$ ipython --no-banner

In [1]: import numpy as np

In [2]: import numpy.linalg as la

In [3]: np.set_printoptions(precision=1, suppress=True, linewidth=120, legacy="1.25")

In [4]: tidy = lambda a: np.round(a, 1) + 0

In [5]: X = np.array([[0, 1, 0],
   ...:     [0, 1, 0],
   ...:     [-1, 0, -1],
   ...:     [-5, -4, -5],
   ...:     [-4, -3, -4],
   ...:     [-4, -3, -4]])

In [6]: X
Out[6]: 
array([[ 0,  1,  0],
       [ 0,  1,  0],
       [-1,  0, -1],
       [-5, -4, -5],
       [-4, -3, -4],
       [-4, -3, -4]])

In [7]: tidy(X @ la.pinv(X) @ X)
Out[7]: 
array([[ 0.,  1.,  0.],
       [ 0.,  1.,  0.],
       [-1.,  0., -1.],
       [-5., -4., -5.],
       [-4., -3., -4.],
       [-4., -3., -4.]])

In [8]: np.abs(np.diag(la.qr(X)[1])) > 1e-9
Out[8]: array([ True,  True, False])

In [9]: np.unique(X.round(6), axis=0).shape
Out[9]: (4, 3)

In [10]: x0 = np.array([-3, -1, 1])

In [11]: X @ np.ones(3)
Out[11]: array([  1.,   1.,  -2., -14., -11., -11.])

In [12]: X @ x0
Out[12]: array([-1, -1,  2, 14, 11, 11])

In [13]: X * x0
Out[13]: 
array([[ 0, -1,  0],
       [ 0, -1,  0],
       [ 3,  0, -1],
       [15,  4, -5],
       [12,  3, -4],
       [12,  3, -4]])

In [14]: (X * x0).sum(axis=1)
Out[14]: array([-1, -1,  2, 14, 11, 11])

In [15]: rank = la.matrix_rank(X)

In [16]: rank
Out[16]: 2

In [17]: null = la.svd(X)[2][rank:].T

In [18]: [int(la.matrix_rank(X[:i])) for i in range(1, len(X) + 1)]
Out[18]: [1, 1, 2, 2, 2, 2]

In [19]: tidy(null[:, 0] / null[np.abs(null[:, 0]).round(6).argmax(), 0])
Out[19]: array([ 1.,  0., -1.])

In [20]: tidy(null @ null.T)
Out[20]: 
array([[ 0.5,  0. , -0.5],
       [ 0. ,  0. ,  0. ],
       [-0.5,  0. ,  0.5]])

In [21]: null.shape
Out[21]: (3, 1)

In [22]: [int(la.matrix_rank(X[:, :j + 1])) for j in range(3)]
Out[22]: [1, 2, 2]

In [23]: [int(la.matrix_rank(np.delete(X, i, axis=0))) for i in range(6)]
Out[23]: [2, 2, 2, 2, 2, 2]

In [24]: tidy(X @ null)
Out[24]: 
array([[0.],
       [0.],
       [0.],
       [0.],
       [0.],
       [0.]])

In [25]: Uu, sigma, Vt = la.svd(X)

In [26]: tidy(sigma)
Out[26]: array([12.2,  1.4,  0. ])

In [27]: np.argmax(sigma[:-1] / (sigma[1:] + 1e-6)) + 1
Out[27]: 2

In [28]: A2 = Uu[:, :2] @ np.diag(sigma[:2]) @ Vt[:2]

In [29]: tidy(A2)
Out[29]: 
array([[ 0.,  1.,  0.],
       [ 0.,  1.,  0.],
       [-1.,  0., -1.],
       [-5., -4., -5.],
       [-4., -3., -4.],
       [-4., -3., -4.]])

In [30]: tidy(la.norm(X - A2) / la.norm(X))
Out[30]: 0.0

In [31]: data = np.load("arr.npy")

In [32]: data
Out[32]: 
array([[ 1,  1, -1, -1,  1,  1, -1, -1],
       [ 1, -1, -1,  1,  1, -1, -1,  1],
       [ 1,  1, -1, -1, -1, -1,  1,  1],
       [ 1, -1,  1, -1,  1, -1,  1, -1]])

In [33]: rng = np.random.default_rng(222)

In [34]: A2 = data + rng.integers(-2, 3, (4, 1)) @ rng.integers(-2, 3, (1, 8))

In [35]: A2
Out[35]: 
array([[ 1,  1, -1, -1,  1,  1, -1, -1],
       [ 3, -2, -3, -1,  1, -3,  0,  3],
       [ 3,  0, -3, -3, -1, -3,  2,  3],
       [-1,  0,  3,  1,  1,  1,  0, -3]])

In [36]: la.matrix_rank(A2 - data, tol=1e-8)
Out[36]: 1

In [37]: np.abs(A2 - data).sum(axis=1)
Out[37]: array([ 0, 12, 12, 12])

In [38]: A2.reshape(-1, 2)
Out[38]: 
array([[ 1,  1],
       [-1, -1],
       [ 1,  1],
       [-1, -1],
       [ 3, -2],
       [-3, -1],
       [ 1, -3],
       [ 0,  3],
       [ 3,  0],
       [-3, -3],
       [-1, -3],
       [ 2,  3],
       [-1,  0],
       [ 3,  1],
       [ 1,  1],
       [ 0, -3]])

In [39]: A2.ravel(order="F")
Out[39]: 
array([ 1,  3,  3, -1,  1, -2,  0,  0, -1, -3, -3,  3, -1, -1, -3,  1,  1,  1, -1,  1,  1, -3, -3,  1, -1,  0,  2,  0,
       -1,  3,  3, -3])

In [40]: t3 = A2.reshape(4, 2, -1)

In [41]: t3.shape
Out[41]: (4, 2, 4)

In [42]: np.einsum("ihd,ihd->ih", t3, t3)
Out[42]: 
array([[ 4,  4],
       [23, 19],
       [27, 23],
       [11, 11]])

In [43]: np.einsum("ihd,jhd->hij", t3, t3).shape
Out[43]: (2, 4, 4)

In [44]: np.swapaxes(t3, 1, 2)[0]
Out[44]: 
array([[ 1,  1],
       [ 1,  1],
       [-1, -1],
       [-1, -1]])

In [45]: t3[:, 0]
Out[45]: 
array([[ 1,  1, -1, -1],
       [ 3, -2, -3, -1],
       [ 3,  0, -3, -3],
       [-1,  0,  3,  1]])

In [46]: t3.transpose(1, 0, 2)
Out[46]: 
array([[[ 1,  1, -1, -1],
        [ 3, -2, -3, -1],
        [ 3,  0, -3, -3],
        [-1,  0,  3,  1]],

       [[ 1,  1, -1, -1],
        [ 1, -3,  0,  3],
        [-1, -3,  2,  3],
        [ 1,  1,  0, -3]]])

In [47]: W0 = np.loadtxt("block10.csv", delimiter=",")

In [48]: W0
Out[48]: 
array([[2., 1., 0.],
       [0., 2., 1.],
       [0., 0., 2.]])

In [49]: A2 = np.array([[-6, -1, -2], [7, -6, -8]])

In [50]: Z = np.kron(A2, W0)

In [51]: Z
Out[51]: 
array([[-12.,  -6.,  -0.,  -2.,  -1.,  -0.,  -4.,  -2.,  -0.],
       [ -0., -12.,  -6.,  -0.,  -2.,  -1.,  -0.,  -4.,  -2.],
       [ -0.,  -0., -12.,  -0.,  -0.,  -2.,  -0.,  -0.,  -4.],
       [ 14.,   7.,   0., -12.,  -6.,  -0., -16.,  -8.,  -0.],
       [  0.,  14.,   7.,  -0., -12.,  -6.,  -0., -16.,  -8.],
       [  0.,   0.,  14.,  -0.,  -0., -12.,  -0.,  -0., -16.]])

In [52]: tidy(la.norm(Z, 2)), tidy(la.norm(A2, 2) * la.norm(W0, 2))
Out[52]: (34.1, 34.1)

In [53]: Uu, sigma, Vt = la.svd(W0, full_matrices=False)

In [54]: tidy(sigma / sigma[0])
Out[54]: array([1. , 0.8, 0.5])

In [55]: (sigma > 1e-8).sum()
Out[55]: 3

In [56]: tidy(Uu.T @ Uu)
Out[56]: 
array([[1., 0., 0.],
       [0., 1., 0.],
       [0., 0., 1.]])

In [57]: tidy(np.abs(Vt[0]))
Out[57]: array([0.4, 0.7, 0.6])

In [58]: tidy(Uu.T @ W0 @ Vt.T)
Out[58]: 
array([[2.8, 0. , 0. ],
       [0. , 2.1, 0. ],
       [0. , 0. , 1.4]])

In [59]: tidy(np.sqrt((sigma ** 2).sum())), tidy(la.norm(W0))
Out[59]: (3.7, 3.7)

In [60]: np.abs(Uu[:, 0]).round(6).argmax()
Out[60]: 1

In [61]: arr = np.array([[0, 0, 0, 0], [-2, 2, 0, 0], [-1, 1, -1, 0], [2, 1, 2, 0]])

In [62]: arr
Out[62]: 
array([[ 0,  0,  0,  0],
       [-2,  2,  0,  0],
       [-1,  1, -1,  0],
       [ 2,  1,  2,  0]])

In [63]: rank = la.matrix_rank(arr)

In [64]: rank
Out[64]: 3

In [65]: null = la.svd(arr)[2][rank:].T

In [66]: null.shape
Out[66]: (4, 1)

In [67]: np.allclose(arr @ null, 0)
Out[67]: True

In [68]: [int(la.matrix_rank(arr[:, :j + 1])) for j in range(4)]
Out[68]: [1, 2, 3, 3]
